In [1]: import numpy as np

In [2]: import numpy.linalg as la

In [3]: np.set_printoptions(precision=2, suppress=True, linewidth=120, floatmode="fixed")

In [4]: def rd(a):
   ...:     return np.round(a, 2) + 0
   ...: 

In [5]: mat = np.array([[-2.0, 1.0, 1.0, 1.0],
   ...:     [1.0, -2.0, 1.0, 1.0],
   ...:     [1.0, 1.0, -2.0, 1.0],
   ...:     [1.0, 1.0, 1.0, -2.0]])

In [6]: print(mat)
[[-2.00  1.00  1.00  1.00]
 [ 1.00 -2.00  1.00  1.00]
 [ 1.00  1.00 -2.00  1.00]
 [ 1.00  1.00  1.00 -2.00]]

In [7]: evals, V = la.eig(mat)

In [8]: print(rd(np.prod(evals)))
-27.0

In [9]: print(rd(np.sort(la.eigvals(mat @ mat))))
[1.00+0.00j 9.00+0.00j 9.00+0.00j 9.00+0.00j]

In [10]: evals, V = la.eigh(mat)

In [11]: vec = np.array([5, -1, -3, 2])

In [12]: print((np.sign(V[:, -1].round(6)) == np.sign(V[0, -1].round(6))).astype(int))
[1 1 1 1]

In [13]: print(rd(V * np.maximum(evals, 0) @ V.T))
[[0.25 0.25 0.25 0.25]
 [0.25 0.25 0.25 0.25]
 [0.25 0.25 0.25 0.25]
 [0.25 0.25 0.25 0.25]]

In [14]: print(vec @ mat @ vec)
-108.0

In [15]: print(rd(V * np.abs(evals) @ V.T))
[[ 2.50 -0.50 -0.50 -0.50]
 [-0.50  2.50 -0.50 -0.50]
 [-0.50 -0.50  2.50 -0.50]
 [-0.50 -0.50 -0.50  2.50]]

In [16]: print(rd(vec @ mat @ vec / (vec @ vec)), rd(evals[0]), rd(evals[-1]))
-2.77 -3.0 1.0

In [17]: print(rd(la.eigvalsh(mat[1:, 1:])))
[-3.00 -3.00  0.00]

In [18]: print(rd(la.eigvalsh(mat).min()))
-3.0

In [19]: print(np.all(la.eigvalsh(mat) > 0))
False

In [20]: print([round(float(la.det(mat[:i, :i])), 2) + 0 for i in range(1, 5)])
[-2.0, 3.0, 0.0, -27.0]
